$ python -q
>>> import numpy as np
>>> np.set_printoptions(precision=2, suppress=True, linewidth=160)
>>> E = np.loadtxt("case6.csv", delimiter=",")
>>> E
array([[107.,   2.,   1.,   5.,   4.],
       [  0.,  27.,   7.,   1.,   4.],
       [  5.,   1.,  24.,   0.,   8.],
       [  9.,   3.,   1.,   6.,   6.],
       [  7.,   9.,   4.,   5.,   1.]])
>>> np.trace(E)
np.float64(165.0)
>>> np.allclose(E @ E.T, E.T @ E)
False
>>> np.allclose(E, E.T)
False
>>> x = np.array([2, 0, -3, -2, 3])
>>> y = E @ x
>>> y
array([213., -11., -38.,  21.,  -5.])
>>> np.round(np.linalg.solve(E.T, E[4]), 2) + 0
array([0., 0., 0., 0., 1.])
>>> np.linalg.solve(E, -2 * y)
array([-4.,  0.,  6.,  4., -6.])
>>> np.round(np.linalg.solve(E, E[:, 2]), 2) + 0
array([0., 0., 1., 0., 0.])
>>> x = np.array([1, 2, 0, 1, 0])
>>> E @ x
array([116.,  55.,   7.,  21.,  30.])
>>> E @ (2 * x)
array([232., 110.,  14.,  42.,  60.])
>>> np.linalg.norm(E @ x) <= np.linalg.norm(E, 2) * np.linalg.norm(x) + 1e-9
np.True_
>>> round(np.linalg.norm(E, 2), 2)
np.float64(108.07)
>>> E[0] @ E[3]
np.float64(1024.0)
>>> np.linalg.norm(E, axis=1).argmax()
np.int64(0)
>>> round(np.linalg.norm(E[0] - E[3]), 2)
np.float64(98.03)
>>> round(np.linalg.norm(E, 1), 2), np.round(np.linalg.norm(E, np.inf), 2)
(np.float64(128.0), np.float64(119.0))
>>> hat = np.triu(np.array([[2, 2, 1, 1, 3],
...     [2, 1, 2, 2, 2],
...     [3, 0, 2, 1, 0],
...     [2, 2, 2, 0, 1],
...     [2, 2, 2, 1, 3]]), 1) + np.eye(5)
>>> out = hat @ E @ np.linalg.inv(hat)
>>> out
array([[ 142., -197.,  304.,  -24.,   21.],
       [  42.,  -31.,   85.,  -42.,   12.],
       [  14.,  -24.,   59.,  -19.,   39.],
       [  16.,  -20.,   29.,    6.,   -7.],
       [   7.,   -5.,    7.,    1.,  -11.]])
>>> np.linalg.matrix_rank(out)
np.int64(5)
>>> np.trace(out), np.trace(E)
(np.float64(165.0), np.float64(165.0))
>>> hat @ E - E @ hat
array([[  35., -129.,  -60.,  -89., -305.],
       [  42.,   26.,    4.,  -39.,  -25.],
       [   9.,   -7.,   -6.,  -25.,  -11.],
       [   7.,   -9.,  -11.,  -11.,  -38.],
       [   0.,  -14.,  -25.,  -29.,  -44.]])
>>> data = np.load("sample6.npy")
>>> data
array([[ 0.88, -0.25, -0.22, -0.2 ,  0.95, -0.49, -0.16, -0.22,  0.52, -0.07,  0.48],
       [-0.25,  0.7 , -0.8 ,  0.01,  0.96, -0.4 ,  0.51, -0.6 ,  0.87,  0.61,  0.99],
       [-0.22, -0.8 ,  0.27, -0.2 , -0.32, -0.32,  0.15,  0.06,  0.65,  0.47,  1.12],
       [-0.2 ,  0.01, -0.2 ,  1.13,  0.31, -0.06,  0.64, -0.17, -0.18, -0.17,  0.73],
       [ 0.95,  0.96, -0.32,  0.31,  0.16,  0.69, -0.34, -0.24, -0.28,  0.56, -0.73],
       [-0.49, -0.4 , -0.32, -0.06,  0.69,  0.85,  0.56, -0.26,  0.2 ,  0.08,  0.22],
       [-0.16,  0.51,  0.15,  0.64, -0.34,  0.56,  1.85, -0.42, -0.26,  0.66, -0.56],
       [-0.22, -0.6 ,  0.06, -0.17, -0.24, -0.26, -0.42,  1.76, -0.16,  0.77, -0.04],
       [ 0.52,  0.87,  0.65, -0.18, -0.28,  0.2 , -0.26, -0.16,  2.11, -0.59, -0.56],
       [-0.07,  0.61,  0.47, -0.17,  0.56,  0.08,  0.66,  0.77, -0.59,  0.82,  0.03],
       [ 0.48,  0.99,  1.12,  0.73, -0.73,  0.22, -0.56, -0.04, -0.56,  0.03,  0.45]])
>>> # looks like rank 10
>>> rng = np.random.default_rng(38)
>>> out = E + rng.integers(-2, 3, (5, 1)) @ rng.integers(-2, 3, (1, 5))
>>> out
array([[106.,   2.,   0.,   7.,   2.],
       [  0.,  27.,   7.,   1.,   4.],
       [  4.,   1.,  23.,   2.,   6.],
       [  8.,   3.,   0.,   8.,   4.],
       [  6.,   9.,   3.,   7.,  -1.]])
>>> out - E
array([[-1.,  0., -1.,  2., -2.],
       [ 0.,  0.,  0.,  0.,  0.],
       [-1.,  0., -1.,  2., -2.],
       [-1.,  0., -1.,  2., -2.],
       [-1.,  0., -1.,  2., -2.]])
>>> r = np.linalg.matrix_rank(data)
>>> r
np.int64(10)
>>> ns = np.linalg.svd(data)[2][r:].T
>>> np.linalg.matrix_rank(data.T @ data), np.linalg.matrix_rank(data @ data.T)
(np.int64(10), np.int64(10))
>>> [int(np.linalg.matrix_rank(np.delete(data, i, axis=0))) for i in range(11)]
[10, 10, 10, 10, 10, 10, 10, 10, 10, 10, 10]
>>> ns.shape
(11, 1)
>>> C = np.array([[0, -3, -1, 3, -1, 3, -2, 2, -1, 2, 0, -1, -3],
...     [-3, -3, 3, 0, -2, 2, 2, 2, -3, -3, 0, 2, -1],
...     [-1, -2, 0, -1, 0, -3, 0, 0, -3, -3, 1, -1, 3]])
>>> K = np.repeat(C, 22 // 3, axis=0)
>>> K = K + 0.02 * rng.normal(size=K.shape)
>>> K.round(2) + 0
array([[ 0.02, -2.99, -0.97,  2.98, -0.98,  3.  , -1.97,  2.03, -0.98,  1.99, -0.01, -1.  , -3.01],
       [-0.04, -3.03, -0.99,  2.98, -1.01,  3.  , -2.03,  1.99, -0.97,  2.03,  0.01, -0.99, -3.01],
       [ 0.  , -2.98, -1.03,  2.99, -1.01,  3.02, -2.02,  2.04, -1.01,  2.04,  0.  , -1.  , -2.97],
       [-0.04, -2.99, -0.97,  2.98, -0.98,  2.99, -1.98,  1.99, -0.98,  1.99, -0.01, -1.01, -3.02],
       [ 0.03, -2.99, -0.97,  3.02, -0.97,  2.98, -1.99,  2.  , -1.  ,  2.  , -0.03, -1.03, -3.04],
       [ 0.02, -3.  , -1.02,  3.  , -1.02,  2.98, -2.01,  1.99, -1.02,  1.97,  0.  , -0.95, -3.01],
       [ 0.02, -2.98, -1.01,  2.96, -1.01,  3.  , -1.98,  2.  , -1.01,  2.04,  0.  , -1.  , -2.99],
       [-3.04, -2.98,  2.96, -0.01, -2.04,  1.98,  2.02,  2.03, -2.98, -2.99, -0.04,  2.05, -1.  ],
       [-2.98, -2.98,  3.02, -0.02, -2.  ,  2.01,  1.98,  2.  , -3.01, -3.04,  0.  ,  2.  , -0.97],
       [-3.  , -2.98,  3.01,  0.02, -2.04,  2.01,  1.99,  2.01, -3.01, -3.  ,  0.  ,  2.01, -1.01],
       [-2.99, -2.99,  3.  , -0.01, -1.98,  2.01,  2.01,  2.03, -3.  , -2.99,  0.  ,  2.02, -0.99],
       [-3.01, -3.  ,  3.01, -0.02, -1.98,  2.01,  2.  ,  2.03, -3.03, -2.99,  0.  ,  1.99, -1.  ],
       [-3.02, -2.98,  2.97, -0.02, -2.01,  2.03,  2.01,  2.02, -3.02, -3.  ,  0.01,  1.99, -1.02],
       [-2.97, -3.02,  2.99, -0.02, -2.  ,  1.99,  2.02,  1.96, -3.02, -3.01, -0.01,  1.99, -1.  ],
       [-1.  , -2.  , -0.04, -1.02,  0.  , -3.03,  0.  , -0.02, -3.  , -2.99,  1.  , -1.02,  2.99],
       [-1.  , -2.  , -0.01, -0.97,  0.  , -3.02, -0.03,  0.04, -2.98, -3.01,  0.98, -0.98,  3.01],
       [-1.  , -2.03,  0.02, -1.01, -0.06, -3.  ,  0.  ,  0.01, -3.01, -3.03,  1.  , -1.01,  3.  ],
       [-0.97, -2.  , -0.02, -1.03,  0.02, -3.  ,  0.02,  0.  , -3.02, -3.02,  0.99, -0.99,  2.99],
       [-1.  , -1.99,  0.  , -0.99,  0.01, -2.99, -0.02,  0.02, -3.  , -3.  ,  1.02, -1.  ,  3.02],
       [-1.03, -1.97, -0.01, -0.99,  0.02, -2.99, -0.01,  0.  , -2.98, -3.01,  0.99, -1.02,  3.01],
       [-1.  , -2.  ,  0.03, -0.99, -0.02, -3.  , -0.01, -0.01, -3.02, -2.98,  1.  , -0.99,  2.95]])
>>> out = np.c_[K[:, :12] @ np.array([[5, -2, -2, -1, -1, -1, -5, 5, 1, -5, 5, -3],
...     [0, -1, 1, 3, 3, -4, -4, -4, -2, -3, 4, -1],
...     [1, 4, 2, 4, -1, 0, 3, 1, 3, 1, 2, -3],
...     [-1, -2, -4, 1, 3, -5, -1, -5, -2, 3, 3, 0],
...     [4, -1, -5, -5, 4, 0, 0, 2, -1, -1, -5, 0],
...     [-4, -3, 1, -1, -5, -3, -4, -4, 2, 0, 1, 1],
...     [2, -1, -2, -4, -4, 1, -1, -5, 0, 0, -3, -1],
...     [-3, 2, 2, -4, 2, 5, 5, 3, -3, 1, -2, 4],
...     [5, 5, -2, 1, -4, 5, -4, 3, -3, -3, -2, 1],
...     [5, 5, 0, 5, 3, -4, 5, -2, -2, 1, 5, 5],
...     [3, -2, -3, 3, 1, 1, -5, 3, 5, -4, 0, 1],
...     [5, 5, -5, -4, 5, -5, -1, -5, 3, 1, 5, 4]]), np.array([0, -2, -2, 2, -1, -3, -2, 3, 0, 3, -3, 2, 2, 2, 1, 0, 0, -1, 2, -1, 3])]
>>> out
array([[-29.79,  -8.8 ,   6.02,   4.73,  -1.18, -11.68,  21.01,  -3.8 ,  -6.03,  23.83,  11.83,  23.89,   0.  ],
       [-29.88,  -8.52,   6.09,   5.29,  -1.01, -11.83,  21.31,  -3.85,  -5.94,  24.14,  11.91,  24.32,  -2.  ],
       [-30.13,  -8.93,   6.18,   5.04,  -0.71, -12.14,  21.26,  -4.04,  -6.21,  24.03,  12.26,  24.46,  -2.  ],
       [-29.95,  -8.72,   6.1 ,   5.06,  -1.13, -11.74,  21.16,  -4.05,  -6.06,  24.05,  11.65,  23.88,   2.  ],
       [-29.86,  -9.07,   5.97,   5.03,  -0.94, -12.02,  21.11,  -3.84,  -6.27,  23.97,  11.99,  23.64,  -1.  ],
       [-29.87,  -9.01,   5.77,   4.73,  -0.7 , -12.26,  20.8 ,  -4.1 ,  -5.77,  23.98,  12.35,  24.01,  -3.  ],
       [-29.77,  -8.95,   6.17,   5.14,  -1.06, -12.11,  20.99,  -4.01,  -5.98,  23.77,  12.29,  24.07,  -2.  ],
       [-50.11,  -0.48,  17.14, -28.27, -17.81,   8.05,  31.37, -29.53,  32.6 ,  39.29, -17.92,   1.52,   3.  ],
       [-50.21,  -1.2 ,  17.2 , -28.06, -18.14,   8.13,  30.73, -28.72,  33.19,  38.78, -18.01,   0.73,   0.  ],
       [-50.23,  -0.94,  17.14, -27.74, -17.87,   7.73,  30.98, -29.29,  32.99,  39.1 , -17.54,   1.08,   3.  ],
       [-49.83,  -0.87,  16.88, -28.33, -17.82,   7.97,  31.1 , -29.02,  32.97,  38.96, -17.98,   1.2 ,  -3.  ],
       [-50.2 ,  -1.04,  17.17, -28.16, -17.84,   8.06,  31.35, -28.93,  32.98,  39.1 , -18.14,   1.1 ,   2.  ],
       [-50.4 ,  -1.27,  17.25, -28.09, -18.17,   8.05,  30.95, -29.2 ,  33.01,  38.97, -18.17,   1.19,   2.  ],
       [-49.9 ,  -1.35,  16.95, -28.17, -18.28,   7.91,  30.78, -28.97,  33.19,  38.89, -18.05,   0.62,   2.  ],
       [-23.91, -22.12,   9.04, -13.93,   6.03,  26.13,  19.01,  25.16,  15.82,   8.9 , -33.16, -19.03,   1.  ],
       [-24.09, -21.73,   8.92, -14.22,   6.37,  26.08,  19.22,  25.04,  15.69,   9.18, -32.94, -18.78,   0.  ],
       [-24.49, -22.06,   9.45, -13.87,   5.54,  26.3 ,  19.16,  25.14,  16.2 ,   9.16, -32.99, -19.2 ,   0.  ],
       [-23.9 , -22.26,   8.88, -14.58,   5.98,  26.06,  18.83,  25.14,  16.13,   8.81, -33.16, -19.13,  -1.  ],
       [-24.05, -22.05,   8.91, -14.01,   6.24,  25.96,  18.96,  25.08,  16.  ,   8.98, -32.98, -18.88,   2.  ],
       [-24.2 , -22.04,   9.04, -13.94,   6.09,  26.02,  18.98,  24.86,  15.67,   9.05, -33.24, -18.98,  -1.  ],
       [-23.95, -21.8 ,   9.08, -13.66,   6.18,  25.7 ,  19.2 ,  24.86,  16.18,   9.13, -32.6 , -18.95,   3.  ]])
>>> np.linalg.matrix_rank(out)
np.int64(13)
>>> np.round(np.linalg.lstsq(K, out[:, 0])[0], 2) + 0
array([ 5.,  0.,  1., -1.,  4., -4.,  2., -3.,  5.,  5.,  3.,  5.,  0.])
>>> round(np.linalg.norm(out[5] - out[2]), 2)
np.float64(1.41)
>>> np.round(np.linalg.norm(out[5], 1), 2), np.round(np.linalg.norm(out[5], np.inf), 2)
(np.float64(156.34), np.float64(29.87))
>>> round(float(np.linalg.norm(out, "nuc")), 2)
558.43
>>> round(np.linalg.norm(out, 2), 2)
np.float64(280.66)
>>> x = np.array([2, 2, 1, 1, 0, 2, 1, 2, 3, 3, 1, 3, 0])
>>> y = K @ x
>>> np.round(np.linalg.solve(K.T @ K, K.T @ y), 2) + 0
array([2., 2., 1., 1., 0., 2., 1., 2., 3., 3., 1., 3., 0.])
>>> np.round(np.linalg.lstsq(K, y)[0], 2) + 0
array([2., 2., 1., 1., 0., 2., 1., 2., 3., 3., 1., 3., 0.])
>>> y = y + 0.02 * rng.normal(size=21)
>>> y
array([  4.17,   3.99,   4.16,   3.95,   4.  ,   4.  ,   4.14, -10.89, -11.07, -10.86, -10.85, -11.04, -11.  , -11.25, -33.18, -32.9 , -33.2 , -33.08, -32.96,
       -33.05, -32.9 ])
>>> coef, *_ = np.linalg.lstsq(K, y)
>>> round(np.linalg.norm(y - K @ coef), 2)
np.float64(0.05)
>>> [round(float(np.linalg.norm(np.linalg.solve(K.T @ K + lam * np.eye(13), K.T @ y))), 2) for lam in (0, 1, 10, 100)]
[6.97, 5.16, 4.97, 3.76]
>>> coef
array([ 2.09,  2.52,  1.05,  0.82, -0.19,  1.52,  0.78,  2.21,  2.52,  3.06,  1.47,  3.15, -0.69])
>>> coef.round()
array([ 2.,  3.,  1.,  1., -0.,  2.,  1.,  2.,  3.,  3.,  1.,  3., -1.])
>>> blk = np.stack([K, -2 * K, K[::-1]])
>>> np.linalg.matrix_rank(blk.reshape(3, -1))
np.int64(2)
>>> blk.shape
(3, 21, 13)
>>> np.linalg.matrix_rank(blk)
array([13, 13, 13])
>>> W0 = np.loadtxt("run7.csv", delimiter=",")
>>> W0
array([[ -0.6,  -0.1,   0.2,   1. ,  -0.5,   0.6,  -1.1,   0.9,  -2.5,   0.7,  -1.2,  -0.6,  -0.2],
       [  2. ,  -1.5,   1.6,   1.1,  -1.5,   1.1,  -0.2,   0.3,   0.5,  -1.3,  -0.7,  -0.9,  -1.2],
       [ -0.9,   0.5,   0.8,   0.6,  -1.2,   1.8,  -0.2,   0.1,   1. ,  -0.3,   0.7,  -1.2,   0.5],
       [  0.2,  -1.6,  -1.8,  -0.9,  -0.1,  -1.3,   0. ,  -0.9,   0.5,  -0.6,   0.2,  -0.8,  -1.2],
       [ -0.6,   0.2,  -1.3,  -0.1,  -0.5,   1.4,  -0.5,   0.9, -14. ,   1.7,  -0.6,  -0.3,   0.4],
       [  0.1,  -1.2,   0. ,  -0.5,  -0.3,   0.4,   0.1,  -0.4,   2. ,  -0.9,  -0.3,  -0.2,  -1.7],
       [  1.7,   1. ,  -1.6,  -0.6,   2.8,   1.2,  -0.1,   0.5,  -8. ,  -0.3,   1. ,   0.6,  -0.2],
       [ -2. ,   1.2,   1.4,  -0.5,  -1.1,  -1.3,   0.1,   0.5,   5.5,  -0.4,  -2.7,   0.3,   1.9],
       [ -1.2,   0.3,   1. ,   0.4,  -0.5,  -1.3,  -0.8,  -1.2,   1.5,  -0.1,  -0.3,  -0.1,  -0.5],
       [ -0.5,  -0.6,  -0.7,   1.4,  -0.9,  -0.4,  -2.2,   0.8,   4. ,   0. ,   0.3,  -0.8,  -1.2]])
>>> # column 8 is much longer than the rest
>>> x = np.array([5, 8, 6, 1, 0, 3, 1, 1, 4, 7, 9, 3, 8])
>>> a = np.maximum(W0 @ x, 0)
>>> W0 * (a > 1e-9)[:, None]
array([[-0. , -0. ,  0. ,  0. , -0. ,  0. , -0. ,  0. , -0. ,  0. , -0. , -0. , -0. ],
       [ 0. , -0. ,  0. ,  0. , -0. ,  0. , -0. ,  0. ,  0. , -0. , -0. , -0. , -0. ],
       [-0.9,  0.5,  0.8,  0.6, -1.2,  1.8, -0.2,  0.1,  1. , -0.3,  0.7, -1.2,  0.5],
       [ 0. , -0. , -0. , -0. , -0. , -0. ,  0. , -0. ,  0. , -0. ,  0. , -0. , -0. ],
       [-0. ,  0. , -0. , -0. , -0. ,  0. , -0. ,  0. , -0. ,  0. , -0. , -0. ,  0. ],
       [ 0. , -0. ,  0. , -0. , -0. ,  0. ,  0. , -0. ,  0. , -0. , -0. , -0. , -0. ],
       [ 0. ,  0. , -0. , -0. ,  0. ,  0. , -0. ,  0. , -0. , -0. ,  0. ,  0. , -0. ],
       [-2. ,  1.2,  1.4, -0.5, -1.1, -1.3,  0.1,  0.5,  5.5, -0.4, -2.7,  0.3,  1.9],
       [-0. ,  0. ,  0. ,  0. , -0. , -0. , -0. , -0. ,  0. , -0. , -0. , -0. , -0. ],
       [-0. , -0. , -0. ,  0. , -0. , -0. , -0. ,  0. ,  0. ,  0. ,  0. , -0. , -0. ]])
>>> np.tanh(W0 @ x)
array([-1., -1.,  1., -1., -1., -1., -1.,  1., -1., -1.])
>>> np.maximum(W0 @ (3 * x), 0)
array([ 0. ,  0. , 56.4,  0. ,  0. ,  0. ,  0. , 45.6,  0. ,  0. ])
